$ python3 -q
>>> import numpy as np
>>> from numpy import linalg as LA
>>> np.set_printoptions(precision=2, suppress=True, linewidth=120, sign=" ")
>>> data = np.array([[3, 2, 3, 0, 3],
...     [2, 3, 2, 3, 0],
...     [3, 2, 3, 2, 3],
...     [0, 3, 2, 3, 2],
...     [3, 0, 3, 2, 3]])
>>> evals, evecs = LA.eig(data)
>>> np.sort(LA.eigvals(data.T))
array([-2.  , -0.26,  2.  ,  4.13, 11.13])
>>> evals
array([11.13,  4.13, -2.  ,  2.  , -0.26])
>>> np.round(np.prod(evals), 2)
np.float64(48.0)
>>> np.round(data @ evecs[:, 0] - evals[0] * evecs[:, 0], 2) + 0
array([ 0.,  0.,  0.,  0.,  0.])
>>> np.sort(LA.eigvals(LA.inv(data)))
array([-3.83, -0.5 ,  0.09,  0.24,  0.5 ])
>>> f = np.array([3, 2, 5, 2, 3])
>>> B = data + np.outer(f, np.eye(5)[4])
>>> print(round(LA.det(B) / LA.det(data), 2), round(1 + LA.solve(data, f)[4], 2))
3.33 3.33
>>> B
array([[ 3.,  2.,  3.,  0.,  6.],
       [ 2.,  3.,  2.,  3.,  2.],
       [ 3.,  2.,  3.,  2.,  8.],
       [ 0.,  3.,  2.,  3.,  4.],
       [ 3.,  0.,  3.,  2.,  6.]])
>>> LA.matrix_rank(B - data)
np.int64(1)
>>> LA.matrix_rank(LA.inv(B) - LA.inv(data), tol=1e-8)
np.int64(1)
>>> rng = np.random.default_rng(997)
>>> lab = rng.permutation(5)
>>> print(lab)
[ 1  0  2  3  4]
>>> B = data[lab][:, lab]
>>> np.trace(B)
np.int64(15)
>>> O = data.astype(float).copy()
>>> for j in range(5):
...     O[:, j] -= O[:, :j] @ (O[:, :j].T @ O[:, j])
...     O[:, j] /= LA.norm(O[:, j])
... 
>>> np.round(O.T @ O, 2) + 0
array([[ 1.,  0.,  0.,  0.,  0.],
       [ 0.,  1.,  0.,  0.,  0.],
       [ 0.,  0.,  1.,  0.,  0.],
       [ 0.,  0.,  0.,  1.,  0.],
       [ 0.,  0.,  0.,  0.,  1.]])
>>> np.sort(np.abs(LA.eigvals(data)))
array([  0.26,   2.  ,   2.  ,   4.13,  11.13])
>>> data @ data
array([[ 31,  18,  31,  18,  27],
       [ 18,  26,  24,  22,  18],
       [ 31,  24,  35,  24,  31],
       [ 18,  22,  24,  26,  18],
       [ 27,  18,  31,  18,  31]])
>>> (data + data.T) / 2
array([[ 3.,  2.,  3.,  0.,  3.],
       [ 2.,  3.,  2.,  3.,  0.],
       [ 3.,  2.,  3.,  2.,  3.],
       [ 0.,  3.,  2.,  3.,  2.],
       [ 3.,  0.,  3.,  2.,  3.]])
>>> X = np.loadtxt("out13.csv", delimiter=",")
>>> X
array([[  1.56,   1.3 ,  -0.61,  -4.52,  -4.84,  -0.51,   0.67,  -1.28],
       [ -3.57,  -3.92,   2.48,  15.6 ,  15.47,   1.62,  -2.08,   3.46],
       [ -2.64,  -2.82,   1.37,  10.3 ,   9.95,   1.39,  -0.72,   2.55],
       [  2.49,   2.57,  -1.35,  -8.98, -10.  ,  -1.39,   1.47,  -2.66],
       [  0.93,   0.53,  -0.51,  -3.68,  -3.91,  -0.99,   0.66,  -1.12],
       [ -0.18,  -0.15,   0.16,   0.19,   1.09,   0.03,  -0.04,  -0.12],
       [  0.79,   0.67,  -0.97,  -3.1 ,  -2.91,  -0.28,   0.09,  -0.61],
       [ -3.63,  -3.02,   1.28,  13.15,  12.71,   1.58,  -1.67,   3.44],
       [  1.09,   1.59,  -0.72,  -5.21,  -4.74,  -0.42,   0.46,  -1.7 ],
       [ -1.07,  -1.21,   0.51,   4.63,   4.21,   0.05,  -0.62,   1.13],
       [  0.25,  -0.28,   0.31,  -0.47,  -0.33,   0.38,  -0.08,  -0.01],
       [ -1.3 ,  -1.47,   0.83,   5.72,   5.91,   1.  ,  -0.55,   1.44],
       [  4.69,   4.61,  -2.14, -17.99, -18.3 ,  -2.38,   2.32,  -4.08],
       [  3.22,   3.06,  -1.74, -12.53, -12.19,  -1.46,   1.48,  -2.99],
       [  0.34,   0.41,  -0.13,  -2.73,  -2.37,  -0.62,   0.4 ,  -0.39],
       [  2.1 ,   2.34,  -1.4 ,  -8.55,  -8.89,  -1.41,   0.99,  -1.93],
       [  0.19,   0.97,  -0.11,  -1.86,  -1.58,   0.01,   0.34,  -0.62],
       [ -1.63,  -0.72,   0.28,   4.83,   4.91,   0.84,  -0.67,   0.95],
       [  1.57,   1.96,  -1.01,  -7.42,  -6.97,  -1.03,   1.45,  -1.83],
       [  3.59,   3.33,  -1.92, -15.46, -15.72,  -1.67,   2.18,  -3.88],
       [ -2.52,  -2.93,   1.45,  10.08,  10.35,   0.78,  -1.31,   1.8 ],
       [  0.21,  -0.24,   0.34,  -0.4 ,  -1.1 ,  -0.2 ,   0.56,   0.38],
       [ -0.74,  -0.6 ,   0.34,   3.29,   3.82,  -0.09,  -0.28,   1.12],
       [  2.58,   2.45,  -1.51, -10.44,  -9.85,  -1.04,   1.39,  -2.77],
       [  0.07,   0.18,  -0.04,  -0.09,  -0.06,  -0.32,  -0.11,   0.27],
       [  0.98,   0.91,  -0.79,  -3.65,  -3.56,  -0.75,  -0.11,  -0.72],
       [ -0.98,  -0.29,   0.57,   2.3 ,   2.51,   0.51,   0.04,   0.53],
       [  1.59,   1.66,  -0.93,  -7.46,  -7.79,  -0.82,   0.85,  -1.69],
       [ -1.07,  -1.06,   0.6 ,   4.56,   4.01,   0.5 ,  -0.43,   1.25],
       [ -4.1 ,  -4.2 ,   2.46,  16.58,  15.99,   2.4 ,  -1.92,   4.22],
       [  2.45,   2.95,  -0.89, -10.73, -10.89,  -1.62,   0.88,  -2.32],
       [  1.  ,   0.8 ,  -0.32,  -1.47,  -1.43,  -0.47,   0.47,  -0.53],
       [ -1.93,  -1.54,   0.39,   5.76,   5.66,   0.92,  -0.72,   1.43],
       [ -2.57,  -2.91,   1.39,  12.03,  10.71,   1.02,  -1.24,   3.05],
       [ -0.79,  -1.32,   0.29,   4.48,   4.23,   0.9 ,  -0.87,   0.96]])
>>> evals, evecs = LA.eigh(data)
>>> x = np.array([-1, 2, -2, 2, 0])
>>> x @ data @ x
np.int64(35)
>>> np.abs(data).sum(axis=1).max(), round(float(np.abs(evals).max()), 2)
(np.int64(13), 11.13)
>>> evecs * np.abs(evals) @ evecs.T
array([[ 4.06,  1.03,  2.85,  1.03,  2.06],
       [ 1.03,  4.01,  1.93,  2.01,  1.03],
       [ 2.85,  1.93,  3.37,  1.93,  2.85],
       [ 1.03,  2.01,  1.93,  4.01,  1.03],
       [ 2.06,  1.03,  2.85,  1.03,  4.06]])
